$ ipython --no-banner

In [1]: import numpy as np

In [2]: np.set_printoptions(suppress=True, linewidth=160)

In [3]: def rnd(a):
   ...:     return np.round(a, 1) + 0
   ...: 

In [4]: E = np.load("case4.npy")

In [5]: E
Out[5]: 
array([[ 7,  0,  0],
       [ 0, -1,  0],
       [ 0,  0, -8]])

In [6]: # triangular

In [7]: try:
   ...:     np.linalg.cholesky(E)
   ...: except np.linalg.LinAlgError as e:
   ...:     print(e)
   ...: 
Matrix is not positive definite

In [8]: [round(float(np.linalg.det(E[:i, :i])), 2) + 0 for i in range(1, 4)]
Out[8]: [7.0, -7.0, 56.0]

In [9]: np.poly(E)
Out[9]: array([  1.,   2., -55., -56.])

In [10]: np.kron(np.eye(2, dtype=int), E)
Out[10]: 
array([[ 7,  0,  0,  0,  0,  0],
       [ 0, -1,  0,  0,  0,  0],
       [ 0,  0, -8,  0,  0,  0],
       [ 0,  0,  0,  7,  0,  0],
       [ 0,  0,  0,  0, -1,  0],
       [ 0,  0,  0,  0,  0, -8]])

In [11]: rnd(np.linalg.det(E.T))
Out[11]: np.float64(56.0)

In [12]: np.einsum("ij,ji->", E, E)
Out[12]: np.int64(114)

In [13]: rnd(np.linalg.eigvals(E).sum().real)
Out[13]: np.float64(-2.0)

In [14]: r0 = np.array([4, 4, 5, 2])

In [15]: v = np.array([2, 2, 1, 1, 0, 0, 0])

In [16]: A = r0[:, None] + v[None, :]

In [17]: A
Out[17]: 
array([[6, 6, 5, 5, 4, 4, 4],
       [6, 6, 5, 5, 4, 4, 4],
       [7, 7, 6, 6, 5, 5, 5],
       [4, 4, 3, 3, 2, 2, 2]])

In [18]: np.argsort(-np.linalg.norm(A, axis=0).round(6), kind="stable")[:3]
Out[18]: array([0, 1, 2])

In [19]: r = np.linalg.matrix_rank(A)

In [20]: r
Out[20]: np.int64(2)

In [21]: ns = np.linalg.svd(A)[2][r:].T

In [22]: [int(np.linalg.matrix_rank(A[:, :j + 1])) for j in range(7)]
Out[22]: [1, 1, 2, 2, 2, 2, 2]

In [23]: ns.shape
Out[23]: (7, 5)

In [24]: rnd(A @ ns)
Out[24]: 
array([[0., 0., 0., 0., 0.],
       [0., 0., 0., 0., 0.],
       [0., 0., 0., 0., 0.],
       [0., 0., 0., 0., 0.]])

In [25]: [int(np.linalg.matrix_rank(A[:i])) for i in range(1, len(A) + 1)]
Out[25]: [1, 1, 2, 2]

In [26]: [int(np.linalg.matrix_rank(np.delete(A, i, axis=0))) for i in range(4)]
Out[26]: [2, 2, 2, 2]

In [27]: rnd(ns @ ns.T)
Out[27]: 
array([[ 0.6, -0.4, -0.2, -0.2,  0.1,  0.1,  0.1],
       [-0.4,  0.6, -0.2, -0.2,  0.1,  0.1,  0.1],
       [-0.2, -0.2,  0.9, -0.1, -0.1, -0.1, -0.1],
       [-0.2, -0.2, -0.1,  0.9, -0.1, -0.1, -0.1],
       [ 0.1,  0.1, -0.1, -0.1,  0.7, -0.3, -0.3],
       [ 0.1,  0.1, -0.1, -0.1, -0.3,  0.7, -0.3],
       [ 0.1,  0.1, -0.1, -0.1, -0.3, -0.3,  0.7]])

In [28]: def softmax(z):
    ...:     e = np.exp(z - z.max(axis=-1, keepdims=True))
    ...:     return e / e.sum(axis=-1, keepdims=True)
    ...: 

In [29]: rnd(softmax(E[1]))
Out[29]: array([0.4, 0.2, 0.4])

In [30]: rnd(softmax(E).sum(axis=1))
Out[30]: array([1., 1., 1.])

In [31]: rnd(softmax(E[1] + 2))
Out[31]: array([0.4, 0.2, 0.4])

In [32]: att = E @ E.T / np.sqrt(3)

In [33]: rnd(softmax(att)[1] @ E)
Out[33]: array([ 1.9, -0.5, -2.1])

In [34]: r0, v = A[2], A[3]

In [35]: r0 @ r0
Out[35]: np.int64(245)

In [36]: p = (r0 @ v) / (r0 @ r0) * r0

In [37]: rnd(p)
Out[37]: array([3.5, 3.5, 3. , 3. , 2.5, 2.5, 2.5])

In [38]: rnd(np.linalg.norm(r0 + v) ** 2 + np.linalg.norm(r0 - v) ** 2)
Out[38]: np.float64(614.0)

In [39]: J = np.loadtxt("block18.csv", delimiter=",")

In [40]: J
Out[40]: 
array([[-2.,  1., -2.,  1.],
       [ 0., -3.,  0., -3.],
       [-2.,  1., -2.,  1.],
       [ 0., -3.,  0., -3.]])

In [41]: np.linalg.matrix_rank(J, rtol=0.1)
Out[41]: np.int64(2)

In [42]: rnd(np.linalg.norm(J, 2) / np.linalg.norm(J))
Out[42]: np.float64(0.9)

In [43]: np.argsort(-np.linalg.norm(J, axis=0).round(6), kind="stable")[:3]
Out[43]: array([1, 3, 0])

In [44]: rnd(np.linalg.det(J[::-1]))
Out[44]: np.float64(0.0)

In [45]: rnd(np.linalg.det(2 * J)), rnd(np.linalg.det(J))
Out[45]: (np.float64(0.0), np.float64(0.0))

In [46]: np.kron(np.eye(2, dtype=int), J)
Out[46]: 
array([[-2.,  1., -2.,  1., -0.,  0., -0.,  0.],
       [ 0., -3.,  0., -3.,  0., -0.,  0., -0.],
       [-2.,  1., -2.,  1., -0.,  0., -0.,  0.],
       [ 0., -3.,  0., -3.,  0., -0.,  0., -0.],
       [-0.,  0., -0.,  0., -2.,  1., -2.,  1.],
       [ 0., -0.,  0., -0.,  0., -3.,  0., -3.],
       [-0.,  0., -0.,  0., -2.,  1., -2.,  1.],
       [ 0., -0.,  0., -0.,  0., -3.,  0., -3.]])

In [47]: rnd(np.linalg.eigvals(J).sum().real)
Out[47]: np.float64(-10.0)

In [48]: rnd(np.linalg.det(J.T))
Out[48]: np.float64(0.0)

In [49]: rnd(np.poly(J))
Out[49]: array([ 1., 10., 24.,  0.,  0.])

In [50]: x = np.array([3, 9, 4, 2])

In [51]: h = np.maximum(J @ x, 0)

In [52]: J.T @ h
Out[52]: array([0., 0., 0., 0.])

In [53]: h
Out[53]: array([0., 0., 0., 0.])

In [54]: Y = J / np.sqrt((J ** 2).mean(axis=1, keepdims=True))

In [55]: rnd(Y[3])
Out[55]: array([ 0. , -1.4,  0. , -1.4])

In [56]: np.linalg.matrix_rank(J - J.mean(axis=1, keepdims=True))
Out[56]: np.int64(1)

In [57]: np.linalg.matrix_rank(Y) == np.linalg.matrix_rank(J)
Out[57]: np.True_

In [58]: F = np.load("m.npy")

In [59]: F
Out[59]: 
array([[2., 2., 0., 0., 0., 0.],
       [2., 3., 2., 0., 0., 0.],
       [0., 2., 1., 2., 0., 0.],
       [0., 0., 2., 0., 2., 0.],
       [0., 0., 0., 2., 0., 2.],
       [0., 0., 0., 0., 2., 0.]])

In [60]: [round(float(np.linalg.det(F[:i, :i])), 2) + 0 for i in range(1, 7)]
Out[60]: [2.0, 2.0, -6.0, -8.0, 24.0, 32.0]

In [61]: np.all(np.linalg.eigvalsh(F) > 0)
Out[61]: np.False_

In [62]: x = np.array([-2, 2, 0, -2, 2, -2])

In [63]: y = F @ x

In [64]: c, lr = np.zeros(6), 1 / np.linalg.norm(F, 2) ** 2

In [65]: for i in range(6):
    ...:     c -= lr * F.T @ (F @ c - y)
    ...:     if i % 1 == 0: print(i, round(np.linalg.norm(F @ c - y), 1))
    ...: 
0 6.8
1 5.0
2 3.9
3 3.2
4 2.8
5 2.5

In [66]: rnd(np.linalg.cond(F))
Out[66]: np.float64(21.3)

In [67]: rnd(c)
Out[67]: array([-0.1,  0.3,  0.8, -1.4,  1.4, -1.8])

In [68]: M = np.load("data.npy")

In [69]: M
Out[69]: 
array([[-2,  0,  0],
       [ 0,  2,  2],
       [ 0, -2,  0]])

In [70]: left, sv, Vh = np.linalg.svd(M, full_matrices=False)

In [71]: rnd(np.cumsum(sv ** 2) / np.sum(sv ** 2))
Out[71]: array([0.7, 0.9, 1. ])

In [72]: (sv > 1e-8).sum()
Out[72]: np.int64(3)

In [73]: x = np.array([2, 5, 4])

In [74]: y = M @ x

In [75]: y
Out[75]: array([ -4,  18, -10])

In [76]: rnd(np.linalg.solve(M, y + M[:, 1]))
Out[76]: array([2., 6., 4.])

In [77]: left, sv, Vh = np.linalg.svd(J)

In [78]: evecs = Vh[:(sv > 1e-8).sum()]

In [79]: rng = np.random.default_rng(2799)

In [80]: x = J[2] + 3 * J[1] + rng.integers(2) * np.eye(4)[3]

In [81]: x
Out[81]: array([-2., -8., -2., -8.])

In [82]: rnd(np.diag(evecs.T @ evecs))
Out[82]: array([0.5, 0.5, 0.5, 0.5])

In [83]: rnd(evecs.T @ evecs)
Out[83]: 
array([[0.5, 0. , 0.5, 0. ],
       [0. , 0.5, 0. , 0.5],
       [0.5, 0. , 0.5, 0. ],
       [0. , 0.5, 0. , 0.5]])

In [84]: np.linalg.matrix_rank(np.vstack([J, x]))
Out[84]: np.int64(2)

In [85]: np.allclose(evecs.T @ evecs @ x, x)
Out[85]: True

In [86]: r0 = np.array([-2, 3, -3])

In [87]: np.array([np.convolve(row, r0, "same") for row in M])
Out[87]: 
array([[-6,  6,  0],
       [-4,  2,  0],
       [ 4, -6,  6]])

In [88]: np.convolve(M[0], r0)
Out[88]: array([ 4, -6,  6,  0,  0])

In [89]: data = np.loadtxt("sample14.csv", delimiter=",")

In [90]: data
Out[90]: 
array([[  5.2, -10.8,  15.3,   1.3],
       [-14.9,  13. , -13.9,  -4.4],
       [ -0.4,   3.4,   7.8,   0.6],
       [  6.5,  -6.8,  -1.1,  -2.1],
       [  1.2,   8.8,   5. ,   8.2],
       [ -1.2,  -4.3,  -1.4,  -0.9],
       [  3.1, -11.8,  -2.9,   2.4],
       [  7.1, -12.1,  -3.8,  -3. ],
       [  2.4,  -6.8,   2.1,  -2.4],
       [ -1.7,  17.7,  -1.5,  -2. ],
       [ -3.9,   0.5,  -7.3,  -5.5],
       [  1.3,   3.7,   5.1,   1.7],
       [  5.1, -17. ,   8.1,   0.7],
       [  4.5, -14.2,   7.4,   6.4],
       [ -9.5,  -1.8,   2.8,   3.7],
       [ -2.1,   4.6,  -0.1,   1.1],
       [  8.4, -11.7,   3.8,  -3. ],
       [ 10.1, -17.7,   5.2,   1.5],
       [  5.8,   3.6,  11.3,   6.2],
       [ -6.4,  -7.1,  -4.9,   6.9],
       [  4.5,   4.3,   7.5,   9.4],
       [ -4.6,   7.1,  -9.8,  -5.2],
       [ -0.2,  12.4,   0.7,   2.8],
       [  0.1,  -2.6,  -3. ,   7. ],
       [ -4. ,  20.6,  -9.2,  -5.5],
       [  2.3,  -5.2,  -1.5,  -3.7],
       [  7.4,   4.6,  -0.7,  -3. ],
       [ -2.5,  10.4,  -2.2,   6.5]])

In [91]: Ac = (data - data.mean(axis=0)) / data.std(axis=0)

In [92]: np.argwhere(np.abs(Ac) > 2)
Out[92]: 
array([[ 0,  2],
       [ 1,  0],
       [ 1,  2],
       [24,  1]])

In [93]: c = np.linalg.lstsq(np.delete(Ac, 3, axis=1), Ac[:, 3])[0]

In [94]: np.abs(c).argmax()
Out[94]: np.int64(2)

In [95]: r0 = np.array([3, 0, 0, 2, 2]) + 0.5

In [96]: X = np.eye(5) - 2 * np.outer(r0, r0) / (r0 @ r0)

In [97]: rnd(X)
Out[97]: 
array([[ 0. , -0.1, -0.1, -0.7, -0.7],
       [-0.1,  1. ,  0. , -0.1, -0.1],
       [-0.1,  0. ,  1. , -0.1, -0.1],
       [-0.7, -0.1, -0.1,  0.5, -0.5],
       [-0.7, -0.1, -0.1, -0.5,  0.5]])

In [98]: O = X.astype(float).copy()

In [99]: for j in range(5):
    ...:     O[:, j] -= O[:, :j] @ (O[:, :j].T @ O[:, j])
    ...:     O[:, j] /= np.linalg.norm(O[:, j])
    ...: 

In [100]: rnd(O)
Out[100]: 
array([[ 0. , -0.1, -0.1, -0.7, -0.7],
       [-0.1,  1. ,  0. , -0.1, -0.1],
       [-0.1,  0. ,  1. , -0.1, -0.1],
       [-0.7, -0.1, -0.1,  0.5, -0.5],
       [-0.7, -0.1, -0.1, -0.5,  0.5]])

In [101]: rnd(O.T @ X)
Out[101]: 
array([[1., 0., 0., 0., 0.],
       [0., 1., 0., 0., 0.],
       [0., 0., 1., 0., 0.],
       [0., 0., 0., 1., 0.],
       [0., 0., 0., 0., 1.]])

In [102]: rnd(O.T @ O)
Out[102]: 
array([[1., 0., 0., 0., 0.],
       [0., 1., 0., 0., 0.],
       [0., 0., 1., 0., 0.],
       [0., 0., 0., 1., 0.],
       [0., 0., 0., 0., 1.]])

In [103]: Y = np.array([[3, -3, 2], [-1, 0, -2]])

In [104]: basis = np.kron(Y, X)

In [105]: rnd(basis)
Out[105]: 
array([[ 0.1, -0.4, -0.4, -2.1, -2.1, -0.1,  0.4,  0.4,  2.1,  2.1,  0.1, -0.3, -0.3, -1.4, -1.4],
       [-0.4,  2.9, -0.1, -0.3, -0.3,  0.4, -2.9,  0.1,  0.3,  0.3, -0.3,  2. ,  0. , -0.2, -0.2],
       [-0.4, -0.1,  2.9, -0.3, -0.3,  0.4,  0.1, -2.9,  0.3,  0.3, -0.3,  0. ,  2. , -0.2, -0.2],
       [-2.1, -0.3, -0.3,  1.5, -1.5,  2.1,  0.3,  0.3, -1.5,  1.5, -1.4, -0.2, -0.2,  1. , -1. ],
       [-2.1, -0.3, -0.3, -1.5,  1.5,  2.1,  0.3,  0.3,  1.5, -1.5, -1.4, -0.2, -0.2, -1. ,  1. ],
       [ 0. ,  0.1,  0.1,  0.7,  0.7,  0. ,  0. ,  0. ,  0. ,  0. , -0.1,  0.3,  0.3,  1.4,  1.4],
       [ 0.1, -1. ,  0. ,  0.1,  0.1,  0. ,  0. ,  0. ,  0. ,  0. ,  0.3, -2. ,  0. ,  0.2,  0.2],
       [ 0.1,  0. , -1. ,  0.1,  0.1,  0. ,  0. ,  0. ,  0. ,  0. ,  0.3,  0. , -2. ,  0.2,  0.2],
       [ 0.7,  0.1,  0.1, -0.5,  0.5,  0. ,  0. ,  0. ,  0. ,  0. ,  1.4,  0.2,  0.2, -1. ,  1. ],
       [ 0.7,  0.1,  0.1,  0.5, -0.5,  0. ,  0. ,  0. ,  0. ,  0. ,  1.4,  0.2,  0.2,  1. , -1. ]])

In [106]: np.linalg.matrix_rank(basis)
Out[106]: np.int64(10)

In [107]: W0 = np.load("w.npy")

In [108]: rnd(W0)
Out[108]: 
array([[-18.6,  25.4, -16.7, -24.8,  14.3,  -2.7],
       [-17.2,  22.9, -13.5, -21.6,  12.6,  -1.4],
       [ -6.2,   5.9,   0.4,  -3. ,   2.4,   3. ],
       [ -6. ,   5.8,   0.4,  -2.9,   2.4,   3. ],
       [ -2.8,   2.2,   0.6,  -0.3,   0.7,   2. ],
       [ -2.6,   1.9,   0.6,  -0.2,   0.6,   1.9],
       [ -0.5,   0.3,   0.1,   0.2,   0. ,   0.5],
       [  0.3,  -0.1,   0. ,  -0.2,   0. ,  -0.3],
       [  1. ,  -0.3,   0.7,  -1. ,   0.2,  -1.1],
       [  0.2,   1.9,  19.1,  -4.9,   1.2,   0.8],
       [  0. ,   2.1,  21.2,  -5.1,   1.2,   1.3]])

In [109]: # rows and columns are dependent

In [110]: rnd(softmax(W0[9] + -1))
Out[110]: array([0., 0., 1., 0., 0., 0.])

In [111]: att = W0 @ W0.T / np.sqrt(6)

In [112]: rnd(softmax(att + np.triu(np.full(att.shape, -np.inf), 1)))
Out[112]: 
array([[1. , 0. , 0. , 0. , 0. , 0. , 0. , 0. , 0. , 0. , 0. ],
       [1. , 0. , 0. , 0. , 0. , 0. , 0. , 0. , 0. , 0. , 0. ],
       [1. , 0. , 0. , 0. , 0. , 0. , 0. , 0. , 0. , 0. , 0. ],
       [1. , 0. , 0. , 0. , 0. , 0. , 0. , 0. , 0. , 0. , 0. ],
       [1. , 0. , 0. , 0. , 0. , 0. , 0. , 0. , 0. , 0. , 0. ],
       [0.9, 0.1, 0. , 0. , 0. , 0. , 0. , 0. , 0. , 0. , 0. ],
       [0.4, 0.4, 0.1, 0.1, 0. , 0. , 0. , 0. , 0. , 0. , 0. ],
       [0.1, 0. , 0.1, 0.1, 0.1, 0.1, 0.2, 0.3, 0. , 0. , 0. ],
       [0. , 0. , 0. , 0. , 0. , 0. , 0.1, 0.2, 0.6, 0. , 0. ],
       [0. , 0. , 0. , 0. , 0. , 0. , 0. , 0. , 0. , 1. , 0. ],
       [0. , 0. , 0. , 0. , 0. , 0. , 0. , 0. , 0. , 0. , 1. ]])

In [113]: rnd(softmax(att))
Out[113]: 
array([[1. , 0. , 0. , 0. , 0. , 0. , 0. , 0. , 0. , 0. , 0. ],
       [1. , 0. , 0. , 0. , 0. , 0. , 0. , 0. , 0. , 0. , 0. ],
       [1. , 0. , 0. , 0. , 0. , 0. , 0. , 0. , 0. , 0. , 0. ],
       [1. , 0. , 0. , 0. , 0. , 0. , 0. , 0. , 0. , 0. , 0. ],
       [1. , 0. , 0. , 0. , 0. , 0. , 0. , 0. , 0. , 0. , 0. ],
       [0.9, 0.1, 0. , 0. , 0. , 0. , 0. , 0. , 0. , 0. , 0. ],
       [0.4, 0.4, 0.1, 0.1, 0. , 0. , 0. , 0. , 0. , 0. , 0. ],
       [0. , 0. , 0. , 0. , 0.1, 0.1, 0.1, 0.1, 0.2, 0.2, 0.2],
       [0. , 0. , 0. , 0. , 0. , 0. , 0. , 0. , 0. , 0.4, 0.6],
       [0. , 0. , 0. , 0. , 0. , 0. , 0. , 0. , 0. , 0. , 1. ],
       [0. , 0. , 0. , 0. , 0. , 0. , 0. , 0. , 0. , 0. , 1. ]])

In [114]: softmax(att).round(6).argmax(axis=1)
Out[114]: array([ 0,  0,  0,  0,  0,  0,  0,  9, 10, 10, 10])
